% python3 -q
>>> import numpy as np
>>> np.set_printoptions(suppress=True, linewidth=160)
>>> feats = np.array([[0, 0, 3], [-2, 0, 0], [0, -4, 0]])
>>> round(float(np.linalg.det(feats[::-1])), 1)
-24.0
>>> np.round(np.linalg.det(feats.T), 1)
np.float64(24.0)
>>> np.round(np.poly(feats), 1) + 0
array([  1.,   0.,   0., -24.])
>>> print(np.round(np.linalg.eigvals(feats), 1))
[-1.4+2.5j -1.4-2.5j  2.9+0.j ]
>>> W = np.array([[3, -3, 1, 0], [1, -3, 0, -3], [0, 0, -1, -3]])
>>> b = np.array([3, 3, 1, 3])
>>> hid = np.maximum(feats @ W + b, 0)
>>> (hid > 0).astype(int)
array([[1, 1, 0, 0],
       [0, 1, 0, 1],
       [0, 1, 1, 1]])
>>> C = np.array([[-3, 3, 3], [1, 2, 0], [2, 3, 2], [-3, 0, -3]])
>>> print(hid @ C)
[[ -6  15   9]
 [  0  18  -9]
 [-28  33 -43]]
>>> other = feats / np.linalg.norm(feats, axis=1, keepdims=True)
>>> G = other @ other.T
>>> G
array([[1., 0., 0.],
       [0., 1., 0.],
       [0., 0., 1.]])
>>> np.round(np.linalg.norm(other, axis=1), 1)
array([1., 1., 1.])
>>> np.degrees(np.arccos(np.clip(G[0, 1], -1, 1)))
np.float64(90.0)
>>> (G - 2 * np.eye(3)).round(6).argmax(axis=1)
array([1, 0, 0])
>>> print((np.abs(G) > 0.9).astype(int))
[[1 0 0]
 [0 1 0]
 [0 0 1]]
>>> np.argwhere(np.triu(np.abs(G) > 0.95, 1))
array([], shape=(0, 2), dtype=int64)
>>> other = np.linalg.inv(feats)
>>> (np.abs(other) > 1e-9).astype(int)
array([[0, 1, 0],
       [0, 0, 1],
       [1, 0, 0]])
>>> other.round(1)
array([[-0. , -0.5, -0. ],
       [-0. , -0. , -0.2],
       [ 0.3,  0. ,  0. ]])
>>> np.round(np.linalg.det(feats) * other, 1)
array([[ -0., -12.,  -0.],
       [ -0.,  -0.,  -6.],
       [  8.,   0.,   0.]])
>>> np.round(np.linalg.det(feats) * np.linalg.det(other), 1)
np.float64(1.0)
>>> np.round(np.linalg.inv(other), 1)
array([[ 0.,  0.,  3.],
       [-2., -0., -0.],
       [-0., -4., -0.]])
>>> print(np.round(np.linalg.cond(feats), 1))
2.0
>>> A = np.load("m.npy")
>>> A.round(1) + 0
array([[-0.6, -0.4, -0.2,  0. , -0.4],
       [-0.1, -0.4,  0.6, -0.6, -0.3],
       [ 0.5, -0.7,  0.1,  0.1,  0.3],
       [ 0.2, -0.3, -0.7, -0.2, -0.3],
       [-0.4, -0.3,  0.2,  0.7,  0.1],
       [ 0.4,  0.1,  0.2,  0.4, -0.8]])
>>> hat = A @ np.linalg.solve(A.T @ A, A.T)
>>> np.round(np.diag(hat), 1)
array([0.6, 0.9, 0.9, 0.8, 0.7, 1. ])
>>> np.trace(hat)
np.float64(5.0)
>>> np.round(np.linalg.eigvalsh(hat), 1) + 0
array([0., 1., 1., 1., 1., 1.])
>>> x = np.array([1, 4, 2, -1, -2])
>>> y = A @ x
>>> np.round(np.linalg.solve(A.T @ A, A.T @ y), 1)
array([ 1.,  4.,  2., -1., -2.])
>>> rng = np.random.default_rng(974035)
>>> y = y + 0.1 * rng.normal(size=6)
>>> y.round(1)
array([-1.9,  1. , -2.9, -2. , -2.2,  2.4])
>>> b, *_ = np.linalg.lstsq(A, y)
>>> np.round(A.T @ (y - A @ b), 1) + 0
array([0., 0., 0., 0., 0.])
>>> np.round(np.linalg.norm(y - A @ b), 1)
np.float64(0.1)
>>> [round(float(np.linalg.norm(np.linalg.solve(A.T @ A + lam * np.eye(5), A.T @ y))), 2) for lam in (0, 1, 10, 100)]
[5.28, 2.64, 0.48, 0.05]
>>> b.round()
array([ 1.,  4.,  2., -1., -2.])
>>> print(round(np.linalg.norm(A) ** 2 / np.linalg.norm(A, 2) ** 2, 1))
5.0
>>> round(float(np.linalg.norm(A[0], 1)), 1), np.round(np.linalg.norm(A[0], np.inf), 1)
(1.5, np.float64(0.6))
>>> print(round(float(np.linalg.norm(A, "nuc")), 1))
5.0
>>> print(round(float(np.linalg.norm(A, 2)), 1))
1.0
>>> np.linalg.norm(A, axis=1).argmax()
np.int64(5)
>>> np.round(np.linalg.norm(A, axis=1), 1)
array([0.8, 1. , 1. , 0.9, 0.9, 1. ])
